% ipython --no-banner

In [1]: import numpy as np

In [2]: np.set_printoptions(precision=2, suppress=True, linewidth=100)

In [3]: feats = np.load("m.npy")

In [4]: print(feats)
[[ 2  3  4]
 [ 5  6  7]
 [ 8  9 10]]

In [5]: print(np.linalg.matrix_rank(feats, rtol=0.1))
1

In [6]: print(np.linalg.cond(feats) > 100)
True

In [7]: print(np.argsort(-np.linalg.norm(feats, axis=0).round(6), kind="stable")[:3])
[2 1 0]

In [8]: print(round(np.linalg.norm(feats, 2) / np.linalg.norm(feats), 2))
1.0

In [9]: out = feats / np.linalg.norm(feats, axis=1, keepdims=True)

In [10]: gram = out @ out.T

In [11]: print(gram[0])
[1.   0.99 0.98]

In [12]: print((gram - 2 * np.eye(3)).round(6).argmax(axis=1))
[1 2 1]

In [13]: print(np.linalg.norm(out, axis=1))
[1. 1. 1.]

In [14]: print(np.argwhere(np.triu(np.abs(gram) > 0.95, 1)))
[[0 1]
 [0 2]
 [1 2]]

In [15]: m1 = np.load("w.npy")

In [16]: print(m1)
[[-0.04 -0.03 -0.04]
 [ 0.    1.38 -0.08]
 [-0.2   2.63 -0.04]
 [-0.02  1.21 -0.02]
 [-0.08 -0.01  0.07]
 [-0.22  2.65  0.03]
 [-0.08  2.64  0.01]
 [-0.2   2.59 -0.08]
 [-0.04  1.35  0.03]
 [-0.17  1.37 -0.02]
 [ 0.03  1.31  0.04]
 [-0.21  2.6   0.06]
 [ 0.03  0.06  0.01]
 [-0.06  1.3   0.05]
 [-0.12  0.06 -0.04]]

In [17]: # column 1 is much longer than the rest

In [18]: u, g = m1[2], m1[3]

In [19]: print(round(u @ u, 2))
6.96

In [20]: print(round(u @ g, 2))
3.19

In [21]: p = (u @ g) / (u @ u) * u

In [22]: print(np.round(np.outer(u, g), 2) + 0)
[[ 0.   -0.24  0.  ]
 [-0.05  3.18 -0.05]
 [ 0.   -0.05  0.  ]]

In [23]: print(round((g - p) @ u, 2))
0.0

In [24]: W1 = np.array([[8, 4, -5, 2], [5, -7, -5, 0], [-7, 9, 7, -2]])

In [25]: c = np.array([1, -5, 3, -4])

In [26]: act = np.maximum(m1 @ W1 + c, 0)

In [27]: print((act > 0).astype(int))
[[1 0 1 0]
 [1 0 0 0]
 [1 0 0 0]
 [1 0 0 0]
 [0 0 1 0]
 [1 0 0 0]
 [1 0 0 0]
 [1 0 0 0]
 [1 0 0 0]
 [1 0 0 0]
 [1 0 0 0]
 [1 0 0 0]
 [1 0 1 0]
 [1 0 0 0]
 [1 0 1 0]]

In [28]: Z = np.array([[0, 2, 1], [-2, -3, 0], [1, 0, 3], [2, -3, 3]])

In [29]: print((act @ Z).round(6).argmax(axis=1))
[2 1 1 1 2 1 1 1 1 1 1 1 2 1 2]

In [30]: print(m1.sum(axis=0))
[-1.38 21.11 -0.02]

In [31]: np.zeros(15, 3)
---------------------------------------------------------------------------
TypeError                                 Traceback (most recent call last)
Cell In[31], line 1
----> 1 np.zeros(15, 3)

TypeError: Cannot interpret '3' as a data type

In [32]: P = m1 @ np.linalg.solve(m1.T @ m1, m1.T)

In [33]: print(np.diag(P))
[0.07 0.34 0.21 0.09 0.25 0.24 0.25 0.35 0.09 0.15 0.25 0.32 0.02 0.12 0.23]

In [34]: print(np.allclose(P @ P, P))
True

In [35]: print(np.round(P @ m1[:, 0], 2) + 0)
[-0.04  0.   -0.2  -0.02 -0.08 -0.22 -0.08 -0.2  -0.04 -0.17  0.03 -0.21  0.03 -0.06 -0.12]

In [36]: x0 = np.array([5, -4, -3])

In [37]: rhs = m1 @ x0

In [38]: print(np.round(np.linalg.pinv(m1) @ m1, 2) + 0)
[[1. 0. 0.]
 [0. 1. 0.]
 [0. 0. 1.]]

In [39]: rng = np.random.default_rng(7)

In [40]: rhs = rhs + 0.02 * rng.normal(size=15)

In [41]: print(rhs)
[  0.04  -5.27 -11.41  -4.9   -0.58 -11.81 -10.99 -11.09  -5.7   -6.28  -5.2  -11.62  -0.12  -5.67
  -0.72]

In [42]: c, *_ = np.linalg.lstsq(m1, rhs)

In [43]: print(round(np.linalg.norm(rhs - m1 @ c), 2))
0.04

In [44]: print(c)
[ 5.03 -4.   -3.11]

In [45]: arr = np.array([[0.5, 0.5, 0.0, 0.0],
    ...:     [0.0, 1.0, 0.0, 0.0],
    ...:     [0.5, 0.0, 0.5, 0.0],
    ...:     [0.0, 0.5, 0.0, 0.5]])

In [46]: blk = np.stack([arr, -3 * arr, arr[::-1]])

In [47]: print((blk @ arr.T).shape)
(3, 4, 4)

In [48]: print(np.linalg.matrix_rank(blk.reshape(3, -1)))
2

In [49]: print(np.linalg.det(blk))
[ 0.13 10.13  0.13]

In [50]: print(blk.sum(axis=0))
[[-1.  -0.5  0.   0.5]
 [ 0.5 -2.   0.5  0. ]
 [-1.   1.  -1.   0. ]
 [ 0.5 -0.5  0.  -1. ]]

In [51]: print(blk.shape)
(3, 4, 4)

In [52]: print(np.linalg.matrix_rank(blk))
[4 4 4]

In [53]: O = arr.astype(float).copy()

In [54]: for j in range(4):
    ...:     O[:, j] -= O[:, :j] @ (O[:, :j].T @ O[:, j])
    ...:     O[:, j] /= np.linalg.norm(O[:, j])
    ...: 

In [55]: print(O.round(2) + 0)
[[ 0.71  0.21 -0.67  0.  ]
 [ 0.    0.85  0.27 -0.45]
 [ 0.71 -0.21  0.67  0.  ]
 [ 0.    0.43  0.13  0.89]]

In [56]: print(np.linalg.norm(arr, axis=1))
[0.71 1.   0.71 0.71]

In [57]: print(arr[3] @ arr[0])
0.25

In [58]: print(np.linalg.norm(arr, axis=1).argmax())
1

In [59]: print(np.linalg.norm(arr, axis=0))
[0.71 1.22 0.5  0.5 ]

In [60]: x0 = np.array([2, 0, 2, 1])

In [61]: a = np.maximum(arr @ x0, 0)

In [62]: print(np.tanh(arr @ x0))
[0.76 0.   0.96 0.46]

In [63]: print(a)
[1.  0.  2.  0.5]

In [64]: print(arr * (a > 1e-9)[:, None])
[[0.5 0.5 0.  0. ]
 [0.  0.  0.  0. ]
 [0.5 0.  0.5 0. ]
 [0.  0.5 0.  0.5]]

In [65]: print(arr.T @ a)
[1.5  0.75 1.   0.25]

In [66]: O, _ = np.linalg.qr(np.array([[-1.4, 0.7, 0.9, 0.1],
    ...:     [1.2, -0.1, 1.0, -2.0],
    ...:     [-0.2, 0.1, -0.2, -1.2],
    ...:     [-0.3, -0.8, 1.7, -0.2]]))

In [67]: A = O[:, :4]

In [68]: print(A)
[[-0.75 -0.36  0.56 -0.05]
 [ 0.64 -0.21  0.73  0.13]
 [-0.11 -0.05 -0.09  0.99]
 [-0.16  0.91  0.38  0.07]]

In [69]: # columns are unit length and at right angles

In [70]: x0 = np.array([0, 1, 0, 3])

In [71]: rhs = A @ x0

In [72]: print(rhs)
[-0.5   0.17  2.91  1.11]

In [73]: print(np.round(np.linalg.solve(A, rhs + A[:, 3]), 2) + 0)
[0. 1. 0. 4.]

In [74]: print(np.round(np.linalg.solve(A, rhs), 2) + 0)
[0. 1. 0. 3.]

In [75]: print(np.round(np.linalg.solve(A, A[:, 2]), 2) + 0)
[0. 0. 1. 0.]
